$ python -q
>>> import numpy as np
>>> np.set_printoptions(precision=1, suppress=True, linewidth=100)
>>> tidy = lambda a: np.round(a, 1) + 0
>>> A = np.loadtxt("out6.csv", delimiter=",")
>>> tidy(A)
array([[1. , 0.2, 0. , 0. , 0. , 0. ],
       [0.2, 1. , 0.2, 0. , 0. , 0. ],
       [0. , 0.2, 1. , 0.2, 0. , 0. ],
       [0. , 0. , 0.2, 1. , 0.2, 0. ],
       [0. , 0. , 0. , 0.2, 1. , 0.2],
       [0. , 0. , 0. , 0. , 0.2, 1. ]])
>>> f = np.array([1, 1, 2, 0, 0, 0])
>>> M2 = A + np.outer(f, np.eye(6)[4])
>>> tidy(M2)
array([[1. , 0.2, 0. , 0. , 1. , 0. ],
       [0.2, 1. , 0.2, 0. , 1. , 0. ],
       [0. , 0.2, 1. , 0.2, 2. , 0. ],
       [0. , 0. , 0.2, 1. , 0.2, 0. ],
       [0. , 0. , 0. , 0.2, 1. , 0.2],
       [0. , 0. , 0. , 0. , 0.2, 1. ]])
>>> np.linalg.matrix_rank(np.linalg.inv(M2) - np.linalg.inv(A), tol=1e-8)
np.int64(1)
>>> x0 = np.array([-1, 3, -1, 2, 0, 1])
>>> rhs = A @ x0
>>> tidy(rhs)
array([-0.4,  2.7,  0. ,  2. ,  0.6,  1.1])
>>> tidy(np.linalg.solve(A, rhs))
array([-1.,  3., -1.,  2.,  0.,  1.])
>>> tidy(np.linalg.solve(A, rhs + A[:, 1]))
array([-1.,  4., -1.,  2.,  0.,  1.])
>>> tidy(np.linalg.solve(A, -3 * rhs))
array([ 3., -9.,  3., -6.,  0., -3.])
>>> mat = np.load("m.npy")
>>> tidy(mat)
array([[ 0. ,  0. ,  0.2,  0. ,  0. ],
       [ 0. ,  0. ,  0.1,  0. ,  0. ],
       [ 0.2,  0.1,  0.9, -0.1,  0.1],
       [ 0. ,  0. , -0.1,  0. ,  0. ],
       [ 0. ,  0. ,  0.1,  0. ,  0. ]])
>>> np.argsort(-np.linalg.norm(mat, axis=0).round(6), kind="stable")[:3]
array([2, 0, 1])
>>> [round(float(x), 1) for x in np.linalg.svd(mat, compute_uv=False)[:3]]
[1.0, 0.0, 0.0]
>>> tidy(np.linalg.norm(mat, 2) / np.linalg.norm(mat))
np.float64(1.0)
>>> U, sigma, VT = np.linalg.svd(mat)
>>> tidy(sigma)
array([1., 0., 0., 0., 0.])
>>> np.argmax(sigma[:-1] / (sigma[1:] + 1e-6)) + 1
np.int64(1)
>>> M2 = U[:, :1] @ np.diag(sigma[:1]) @ VT[:1]
>>> tidy(np.abs(mat - M2).max())
np.float64(0.0)
>>> np.linalg.matrix_rank(mat, rtol=0.05)
np.int64(1)
>>> np.linalg.matrix_rank(M2)
np.int64(1)
>>> np.linalg.determinant(mat)
Traceback (most recent call last):
  File "<python-input-27>", line 1, in <module>
    np.linalg.determinant(mat)
    ^^^^^^^^^^^^^^^^^^^^^
AttributeError: module 'numpy.linalg' has no attribute 'determinant'
>>> tidy((mat + mat.T) / 2)
array([[ 0. ,  0. ,  0.2,  0. ,  0. ],
       [ 0. ,  0. ,  0.1,  0. ,  0. ],
       [ 0.2,  0.1,  0.9, -0.1,  0.1],
       [ 0. ,  0. , -0.1,  0. ,  0. ],
       [ 0. ,  0. ,  0.1,  0. ,  0. ]])
>>> tidy(np.abs(np.linalg.eigvals(mat)).max())
np.float64(1.0)
>>> tidy(np.sort(np.abs(np.linalg.eigvals(mat))))
array([0., 0., 0., 0., 1.])
>>> tidy(mat @ mat)
array([[ 0. ,  0. ,  0.2,  0. ,  0. ],
       [ 0. ,  0. ,  0.1,  0. ,  0. ],
       [ 0.2,  0.1,  0.9, -0.1,  0.1],
       [ 0. ,  0. , -0.1,  0. ,  0. ],
       [ 0. ,  0. ,  0.1,  0. ,  0. ]])
>>> Lm = np.linalg.cholesky(A)
>>> tidy(np.prod(np.diag(Lm)) ** 2), tidy(np.linalg.det(A))
(np.float64(0.8), np.float64(0.8))
>>> tidy(Lm)
array([[1. , 0. , 0. , 0. , 0. , 0. ],
       [0.2, 1. , 0. , 0. , 0. , 0. ],
       [0. , 0.2, 1. , 0. , 0. , 0. ],
       [0. , 0. , 0.2, 1. , 0. , 0. ],
       [0. , 0. , 0. , 0.2, 1. , 0. ],
       [0. , 0. , 0. , 0. , 0.2, 1. ]])
>>> tidy(np.linalg.det(mat[::-1]))
np.float64(0.0)
>>> tidy(np.einsum("ii->", mat))
np.float64(1.0)
>>> tidy(np.linalg.det(mat.T))
np.float64(0.0)
>>> tidy(np.linalg.det(2 * mat)), tidy(np.linalg.det(mat))
(np.float64(0.0), np.float64(0.0))
>>> M2 = np.array([[5, 2, -4, -5, 2, 1, -2, -5, 2, 3],
...     [0, 2, -2, -2, 3, -1, 5, 3, 4, 1],
...     [-2, 2, 5, 4, 1, -2, -5, -4, -5, 3],
...     [-5, -4, 3, -1, 5, 5, -5, 4, 4, 1],
...     [-4, 1, 5, 2, -2, 2, -1, 3, -5, 3],
...     [2, 4, 4, 1, -4, -3, -2, 5, 1, 1]])
>>> F = M2.T @ M2
>>> F
array([[ 74,  30, -57, -34, -17, -30,  25, -39,  22,  -6],
       [ 30,  45,   7,   4, -26, -34,   7,  -5, -15,  17],
       [-57,   7,  95,  55, -20,   1, -55,  41, -50,  23],
       [-34,   4,  55,  51, -25, -15, -19,  10, -51,   1],
       [-17, -26, -20, -25,  59,  30,  -9, -11,  37,   7],
       [-30, -34,   1, -15,  30,  44, -18,  11,  15,   4],
       [ 25,   7, -55, -19,  -9, -18,  84,  12,  24, -26],
       [-39,  -5,  41,  10, -11,  11,  12, 100,  28,  -6],
       [ 22, -15, -50, -51,  37,  15,  24,  28,  87, -15],
       [ -6,  17,  23,   1,   7,   4, -26,  -6, -15,  30]])
>>> tidy(np.linalg.norm(F, 2) / np.linalg.norm(F))
np.float64(0.8)
>>> np.argsort(-np.linalg.norm(F, axis=0).round(6), kind="stable")[:3]
array([2, 8, 0])
>>> ev, vecs = np.linalg.eigh(F)
>>> tidy(np.abs(vecs[:, -1]))
array([0.4, 0. , 0.6, 0.4, 0.1, 0. , 0.3, 0.2, 0.4, 0.1])
>>> np.abs(vecs[:, -1]).round(6).argmax()
np.int64(2)
>>> arr = np.diag(np.array([5, 5, 2, 1, 1, 1, 1, 0, 2, 1])) + -1 * np.eye(10, k=1) + -1 * np.eye(10, k=-1)
>>> arr
array([[ 5., -1.,  0.,  0.,  0.,  0.,  0.,  0.,  0.,  0.],
       [-1.,  5., -1.,  0.,  0.,  0.,  0.,  0.,  0.,  0.],
       [ 0., -1.,  2., -1.,  0.,  0.,  0.,  0.,  0.,  0.],
       [ 0.,  0., -1.,  1., -1.,  0.,  0.,  0.,  0.,  0.],
       [ 0.,  0.,  0., -1.,  1., -1.,  0.,  0.,  0.,  0.],
       [ 0.,  0.,  0.,  0., -1.,  1., -1.,  0.,  0.,  0.],
       [ 0.,  0.,  0.,  0.,  0., -1.,  1., -1.,  0.,  0.],
       [ 0.,  0.,  0.,  0.,  0.,  0., -1.,  0., -1.,  0.],
       [ 0.,  0.,  0.,  0.,  0.,  0.,  0., -1.,  2., -1.],
       [ 0.,  0.,  0.,  0.,  0.,  0.,  0.,  0., -1.,  1.]])
>>> np.all(np.linalg.eigvalsh(arr) > 0)
np.False_
>>> [round(float(np.linalg.det(arr[:i, :i])), 2) + 0 for i in range(1, 11)]
[5.0, 24.0, 43.0, 19.0, -24.0, -43.0, -19.0, 43.0, 105.0, 62.0]
>>> f = np.array([0, 0, 3, -2, 2, -2])
>>> v = np.array([9, 0, 5])
>>> E = np.outer(f, v)
>>> E
array([[  0,   0,   0],
       [  0,   0,   0],
       [ 27,   0,  15],
       [-18,   0, -10],
       [ 18,   0,  10],
       [-18,   0, -10]])
>>> U, sigma, VT = np.linalg.svd(E)
>>> vecs = VT[:(sigma > 1e-8).sum()]
>>> rng = np.random.default_rng(1346)
>>> x0 = E[2] + -3 * E[5] + rng.integers(2) * np.eye(3)[1]
>>> x0
array([81.,  0., 45.])
>>> tidy(np.linalg.norm(x0 - vecs.T @ vecs @ x0))
np.float64(0.0)
>>> tidy(vecs.T @ vecs)
array([[0.8, 0. , 0.4],
       [0. , 0. , 0. ],
       [0.4, 0. , 0.2]])
>>> np.linalg.matrix_rank(np.vstack([E, x0]))
np.int64(1)
>>> tidy(np.linalg.norm(E, 2) / np.linalg.norm(E))
np.float64(1.0)
>>> J = np.load("case10.npy")
>>> J
array([[ 2.6,  1.2,  3.6, -0.1, -0.4, -3.8,  1.3],
       [-3. , -1.6, -4.6,  0. ,  0.1,  4.6, -1.5],
       [ 2.3,  1.3,  3.4,  0. ,  0. , -3.5,  1.1],
       [ 1.1,  0.6,  1.4,  0. ,  0. , -1.8,  0.5],
       [-0.2,  0.1, -0.3,  0.1,  0.1,  0.3, -0.2],
       [ 1.3,  0.5,  1.7, -0.1,  0. , -2. ,  0.7],
       [ 0.4,  0.2,  0.6, -0.1,  0. , -0.6,  0.2],
       [-2.5, -1.2, -3.8, -0.2, -0.1,  3.9, -1.2],
       [ 1.1,  0.7,  1.8,  0. , -0.1, -1.7,  0.6],
       [ 1. ,  0.4,  1.5,  0. , -0.1, -1.7,  0.7],
       [-4.4, -2.3, -6.9,  0. ,  0. ,  6.6, -2.2],
       [-3.1, -1.4, -4.1, -0.1, -0.1,  4.4, -1.5],
       [-1.7, -1. , -2.3, -0.1,  0. ,  2.4, -0.7],
       [-0.4, -0.2, -0.7,  0.3,  0. ,  0.7, -0.3],
       [ 2.9,  1.3,  4.2, -0.2,  0.1, -4.1,  1.5],
       [ 0.3,  0.2,  0.1,  0. ,  0.1, -0.2,  0.1],
       [ 0.2,  0.1,  0.4, -0.1,  0. , -0.6,  0.1],
       [-0.8, -0.2, -0.7,  0.3,  0. ,  1. , -0.3],
       [-0.3, -0.1, -0.3,  0. ,  0. ,  0.5, -0.1],
       [-0.9, -0.6, -1.3,  0. ,  0.1,  1.3, -0.5],
       [ 0.9,  0.4,  1.2, -0.1, -0.1, -1.1,  0.4],
       [-1.2, -0.5, -1.7,  0.2, -0.1,  1.4, -0.6],
       [-0.7, -0.3, -0.9,  0. ,  0.1,  1.2, -0.4],
       [-3.2, -1.8, -5.4,  0.1, -0.1,  5.2, -1.7],
       [ 1.4,  0.8,  2. ,  0.1, -0.1, -1.9,  0.6],
       [-1.2, -0.3, -1.7,  0. , -0.1,  2. , -0.6]])
>>> Xc = (J - J.mean(axis=0)) / J.std(axis=0)
>>> tidy(Xc.std(axis=0))
array([1., 1., 1., 1., 1., 1., 1.])
>>> c = np.linalg.lstsq(np.delete(Xc, 0, axis=1), Xc[:, 0])[0]
>>> np.abs(c).argmax()
np.int64(4)
>>> tidy(1 - np.var(Xc[:, 0] - np.delete(Xc, 0, axis=1) @ c))
np.float64(1.0)
>>> tidy(c)
array([ 0.2, -0.2,  0. ,  0. , -0.5,  0.5])
>>> Xc = J - J.mean(axis=1)
Traceback (most recent call last):
  File "<python-input-72>", line 1, in <module>
    Xc = J - J.mean(axis=1)
         ~~^~~~~~~~~~~~~~~~
ValueError: operands could not be broadcast together with shapes (26,7) (26,) 
>>> Xc = J - J.mean(axis=0)
>>> U, sigma, VT = np.linalg.svd(Xc, full_matrices=False)
>>> tidy(np.abs(VT[-1]))
array([0.2, 0.3, 0.2, 0.1, 0.2, 0. , 0.9])
>>> tidy(sigma ** 2 / (sigma ** 2).sum())
array([1., 0., 0., 0., 0., 0., 0.])
>>> tidy(sigma)
array([23. ,  0.8,  0.7,  0.6,  0.5,  0.4,  0.2])
